% ipython --no-banner

In [1]: import numpy as np

In [2]: np.set_printoptions(precision=3, suppress=True, linewidth=200, sign=" ")

In [3]: def rd(a):
   ...:     return np.round(a, 3) + 0
   ...: 

In [4]: arr = np.load("test15.npy")

In [5]: print(arr)
[[ -1.947  10.72   12.355   8.743  -7.225]
 [  3.694   8.315 -12.167 -12.883  -1.793]
 [ -9.332   4.899 -11.561 -12.328   1.811]
 [ -0.534  12.924  -4.586 -12.616   7.246]
 [-10.602   4.495   2.669   2.255 -15.974]
 [  9.941  14.827  -5.871  -3.09    6.109]
 [  6.029   9.101  15.045  -1.64   -7.194]
 [ 10.308   3.564  13.88   -1.229   9.32 ]
 [ -3.527   6.896   6.517  17.2    -1.298]
 [  3.693 -16.097  -6.186   7.479   5.749]
 [ -6.227  11.991  -4.95  -10.856  -8.665]
 [ -1.445 -17.623  -2.143   1.577  -8.96 ]
 [  0.119  16.764   7.164   7.748  -2.759]
 [  7.25   10.215 -15.329  -0.659  -2.77 ]
 [  4.206  -4.498 -16.967  -4.99    7.02 ]
 [ -2.376  11.738 -14.396   7.023   0.008]
 [ 15.09    5.859  -1.349   1.152  11.612]
 [  4.802   0.34    5.031  18.713  -1.157]
 [-12.841  -1.646  14.075   3.179  -4.918]
 [  2.549   0.674 -10.596   5.034  15.982]
 [ 15.38    0.354 -11.546  -2.845  -4.68 ]
 [ 11.803 -11.523   7.55   -8.123  -2.22 ]
 [-18.653   3.686  -4.04    1.378   4.501]
 [ -0.652  -5.78   -6.359  -6.459 -16.853]
 [  7.715 -10.474  -9.133 -11.768   2.977]
 [  4.131   0.165  11.861  13.466   7.805]
 [  9.132  -3.725 -14.382  -9.134   3.529]
 [ -1.771  12.041  -8.764  -3.348  12.8  ]
 [ -0.36   -0.461  11.199   6.134 -15.383]
 [ 12.894  10.104   0.868   8.468   7.693]
 [  0.969  -0.407   3.93  -12.768  14.847]
 [  5.462  -2.912  -6.685 -14.617  10.166]
 [  6.522   5.953   0.474  -1.121  17.904]
 [  2.631   8.434 -12.334  -4.531 -12.218]
 [  0.166   3.055  -5.609 -18.271   5.035]
 [ -1.686   3.691  -8.479 -15.38   -8.666]
 [ -8.763 -15.137   7.132  -5.822   3.054]
 [  5.016 -12.432  -3.212  14.231  -2.728]
 [ 13.214   2.619  -3.049   5.765  13.267]
 [ 13.254   7.177   2.758 -12.466   3.131]
 [-15.355   4.541  -1.849 -11.421   3.123]
 [ -3.153  -6.697  -9.649 -15.832   1.208]
 [  8.129   6.743   9.022   9.268  11.007]
 [ -1.155   6.795  -3.041 -10.395 -15.336]
 [ 12.694 -15.352   1.429  -1.07    0.028]
 [  2.567  -3.677  14.795  -1.44   12.606]
 [ -2.035   0.752   8.894  10.992 -13.977]
 [ -1.637 -11.184 -16.294  -2.586  -0.209]
 [ -3.179   8.022  -2.298  -1.902  17.795]
 [ -7.093   3.316  -1.021  17.531  -5.506]
 [ -1.701  -9.206 -12.671   7.701  -9.619]]

In [6]: W = np.array([[0, 2, -3, 2],
   ...:     [-2, 1, -2, 3],
   ...:     [3, 2, 1, 2],
   ...:     [1, -3, -3, 0],
   ...:     [3, 0, 1, 0]])

In [7]: beta = np.array([-1, 0, 0, 2])

In [8]: act = np.maximum(arr @ W + beta, 0)

In [9]: np.linalg.matrix_rank(act)
Out[9]: np.int64(4)

In [10]: print(rd((act > 0).mean(axis=0)))
[ 0.451  0.627  0.431  0.588]

In [11]: basis = np.array([[0, 2, -4], [2, 4, 3], [3, -3, -5], [4, 5, -3]])

In [12]: (act @ basis).round(6).argmax(axis=1)
Out[12]: 
array([ 1,  1,  0,  1,  0,  1,  1,  1,  1,  1,  0,  0,  1,  1,  0,  1,  1,  1,  0,  1,  1,  1,  0,  0,  0,  1,  1,  1,  1,  1,  0,  0,  1,  1,  0,  0,  0,  1,  1,  1,  0,  0,  1,  1,  1,  1,  1,  0,
        0,  0,  0])

In [13]: W @ basis
Out[13]: 
array([[  3,  27,  15],
       [  8,  21,  12],
       [ 15,  21, -17],
       [-15,  -1,   2],
       [  3,   3, -17]])

In [14]: Xs = (arr - arr.mean(axis=0)) / arr.std(axis=0)

In [15]: rd(Xs.std(axis=0))
Out[15]: array([ 1.,  1.,  1.,  1.,  1.])

In [16]: beta = np.linalg.lstsq(np.delete(Xs, 3, axis=1), Xs[:, 3])[0]

In [17]: rd(beta)
Out[17]: array([ 0.05 , -0.007,  0.363, -0.093])

In [18]: np.abs(beta).argmax()
Out[18]: np.int64(2)

In [19]: Y = np.c_[arr[:, :3] @ np.array([[-2, 1, -2], [-1, -2, -1], [2, 0, 0]]), np.array([1, -2, 0, 1, 0, 2, 1, 1, 0, 2, 0, 1, 1, 1, 2, -2, -1, 1, -1, -2, 0, 1, 1, 1, 0, -1, 2, 2, 0, -2, -2, 0, 2, 1, 2, 2, 1, -2, 2, 0, 0, -1, -2, -1, 2, -2, -2, 1, 1, 0, -1])]

In [20]: rd(Y)
Out[20]: 
array([[ 17.884, -23.387,  -6.826,   1.   ],
       [-40.037, -12.936, -15.703,  -2.   ],
       [ -9.357, -19.13 ,  13.765,   0.   ],
       [-21.028, -26.382, -11.856,   1.   ],
       [ 22.047, -19.592,  16.709,   0.   ],
       [-46.451, -19.713, -34.709,   2.   ],
       [  8.931, -12.173, -21.159,   1.   ],
       [  3.58 ,   3.18 , -24.18 ,   1.   ],
       [ 13.192, -17.319,   0.158,   0.   ],
       [ -3.661,  35.887,   8.711,   2.   ],
       [ -9.437, -30.209,   0.463,   0.   ],
       [ 16.227,  33.801,  20.513,   1.   ],
       [ -2.674, -33.409, -17.002,   1.   ],
       [-55.373, -13.18 , -24.715,   1.   ],
       [-37.848,  13.202,  -3.914,   2.   ],
       [-35.778, -25.852,  -6.986,  -2.   ],
       [-38.737,   3.372, -36.039,  -1.   ],
       [  0.118,   4.122,  -9.944,   1.   ],
       [ 55.478,  -9.549,  27.328,  -1.   ],
       [-26.964,   1.201,  -5.772,  -2.   ],
       [-54.206,  14.672, -31.114,   0.   ],
       [  3.017,  34.849, -12.083,   1.   ],
       [ 25.54 , -26.025,  33.62 ,   1.   ],
       [ -5.634,  10.908,   7.084,   1.   ],
       [-23.222,  28.663,  -4.956,   0.   ],
       [ 15.295,   3.801,  -8.427,  -1.   ],
       [-43.303,  16.582, -14.539,   2.   ],
       [-26.027, -25.853,  -8.499,   2.   ],
       [ 23.579,   0.562,   1.181,   0.   ],
       [-34.156,  -7.314, -35.892,  -2.   ],
       [  6.329,   1.783,  -1.531,  -2.   ],
       [-21.382,  11.286,  -8.012,   0.   ],
       [-18.049,  -5.384, -18.997,   2.   ],
       [-38.364, -14.237, -13.696,   1.   ],
       [-14.605,  -5.944,  -3.387,   2.   ],
       [-17.277,  -9.068,  -0.319,   2.   ],
       [ 46.927,  21.511,  32.663,   1.   ],
       [ -4.024,  29.88 ,   2.4  ,  -2.   ],
       [-35.145,   7.976, -29.047,   2.   ],
       [-28.169,  -1.1  , -33.685,   0.   ],
       [ 22.471, -24.437,  26.169,   0.   ],
       [ -6.295,  10.241,  13.003,  -1.   ],
       [ -4.957,  -5.357, -23.001,  -2.   ],
       [-10.567, -14.745,  -4.485,  -1.   ],
       [ -7.178,  43.398, -10.036,   2.   ],
       [ 28.133,   9.921,  -1.457,  -2.   ],
       [ 21.106,  -3.539,   3.318,  -2.   ],
       [-18.13 ,  20.731,  14.458,   1.   ],
       [ -6.26 , -19.223,  -1.664,   1.   ],
       [  8.828, -13.725,  10.87 ,   0.   ],
       [-12.734,  16.711,  12.608,  -1.   ]])

In [21]: print(rd(np.linalg.lstsq(arr, Y[:, 0])[0]))
[-2. -1.  2.  0.  0.]

In [22]: G = Y.T @ Y

In [23]: print(np.allclose(G, G.T))
True

In [24]: rd(G)
Out[24]: 
array([[35130.59 ,   608.692, 17099.387,  -346.071],
       [  608.692, 18772.151,  1345.106,    77.847],
       [17099.387,  1345.106, 16425.089,   -98.999],
       [ -346.071,    77.847,   -98.999,    97.   ]])

In [25]: rd(np.linalg.svd(Y, compute_uv=False) ** 2)
Out[25]: array([ 45325.673,  18774.867,   6231.622,     92.669])

In [26]: (Y @ Y.T).shape
Out[26]: (51, 51)

In [27]: rd(np.trace(G)), rd((Y ** 2).sum())
Out[27]: (np.float64(70424.831), np.float64(70424.831))

In [28]: feats = np.load("layer9.npy")

In [29]: feats
Out[29]: 
array([[-4,  2, -4, -6,  6, -4,  4, -4, -2,  6,  2,  4],
       [-4,  2, -4, -6,  6, -4,  4, -4, -2,  6,  2,  4],
       [ 0,  0,  0,  0,  0,  0,  0,  0,  0,  0,  0,  0],
       [-4,  2, -4, -6,  6, -4,  4, -4, -2,  6,  2,  4],
       [-4,  2, -4, -6,  6, -4,  4, -4, -2,  6,  2,  4]])

In [30]: U, s, Vh = np.linalg.svd(feats)

In [31]: evecs = Vh[:(s > 1e-8).sum()]

In [32]: rng = np.random.default_rng(8224)

In [33]: vec = feats[4] + 2 * feats[3] + rng.integers(2) * np.eye(12)[9]

In [34]: print(vec)
[-12.   6. -12. -18.  18. -12.  12. -12.  -6.  18.   6.  12.]

In [35]: print(rd(np.diag(evecs.T @ evecs)))
[ 0.074  0.019  0.074  0.167  0.167  0.074  0.074  0.074  0.019  0.167  0.019  0.074]

In [36]: np.allclose(evecs.T @ evecs @ vec, vec)
Out[36]: True

In [37]: Y = feats[0, 0] * feats[1:] - np.outer(feats[1:, 0], feats[0])

In [38]: print(Y)
[[ 0  0  0  0  0  0  0  0  0  0  0  0]
 [ 0  0  0  0  0  0  0  0  0  0  0  0]
 [ 0  0  0  0  0  0  0  0  0  0  0  0]
 [ 0  0  0  0  0  0  0  0  0  0  0  0]]

In [39]: np.linalg.matrix_rank(Y), np.linalg.matrix_rank(feats)
Out[39]: (np.int64(0), np.int64(1))

In [40]: np.flatnonzero(~Y.round(6).any(axis=1))
Out[40]: array([ 0,  1,  2,  3])
